>>> import numpy as np
>>> np.set_printoptions(precision=4, suppress=True, linewidth=100, floatmode="fixed")
>>> M = np.arange(49).reshape(7, 7) + -3
>>> print(M)
[[-3 -2 -1  0  1  2  3]
 [ 4  5  6  7  8  9 10]
 [11 12 13 14 15 16 17]
 [18 19 20 21 22 23 24]
 [25 26 27 28 29 30 31]
 [32 33 34 35 36 37 38]
 [39 40 41 42 43 44 45]]
>>> # looks like rank 2
>>> rank = np.linalg.matrix_rank(M)
>>> print(rank)
2
>>> null = np.linalg.svd(M)[2][rank:].T
>>> print([int(np.linalg.matrix_rank(M[:, :j + 1])) for j in range(7)])
[1, 2, 2, 2, 2, 2, 2]
>>> print([int(np.linalg.matrix_rank(M[:i])) for i in range(1, len(M) + 1)])
[1, 2, 2, 2, 2, 2, 2]
>>> print(np.round(null @ null.T, 4) + 0)
[[ 0.5357 -0.3571 -0.2500 -0.1429 -0.0357  0.0714  0.1786]
 [-0.3571  0.7143 -0.2143 -0.1429 -0.0714  0.0000  0.0714]
 [-0.2500 -0.2143  0.8214 -0.1429 -0.1071 -0.0714 -0.0357]
 [-0.1429 -0.1429 -0.1429  0.8571 -0.1429 -0.1429 -0.1429]
 [-0.0357 -0.0714 -0.1071 -0.1429  0.8214 -0.2143 -0.2500]
 [ 0.0714  0.0000 -0.0714 -0.1429 -0.2143  0.7143 -0.3571]
 [ 0.1786  0.0714 -0.0357 -0.1429 -0.2500 -0.3571  0.5357]]
>>> print(np.allclose(M @ null, 0))
True
>>> print(np.linalg.lstsq(M[:-1].T, M[-1])[2])
2
>>> print(np.allclose(M[:-1].T @ np.linalg.lstsq(M[:-1].T, M[-1])[0], M[-1]))
True
>>> print((M - M.T) / 2)
[[  0.0000  -3.0000  -6.0000  -9.0000 -12.0000 -15.0000 -18.0000]
 [  3.0000   0.0000  -3.0000  -6.0000  -9.0000 -12.0000 -15.0000]
 [  6.0000   3.0000   0.0000  -3.0000  -6.0000  -9.0000 -12.0000]
 [  9.0000   6.0000   3.0000   0.0000  -3.0000  -6.0000  -9.0000]
 [ 12.0000   9.0000   6.0000   3.0000   0.0000  -3.0000  -6.0000]
 [ 15.0000  12.0000   9.0000   6.0000   3.0000   0.0000  -3.0000]
 [ 18.0000  15.0000  12.0000   9.0000   6.0000   3.0000   0.0000]]
>>> print(round(np.linalg.det(M), 4))
-0.0
>>> print(np.allclose(M @ M.T, M.T @ M))
False
>>> print(np.round(np.sort(np.abs(np.linalg.eigvals(M))), 4) + 0)
[  0.0000   0.0000   0.0000   0.0000   0.0000   8.8058 155.8058]
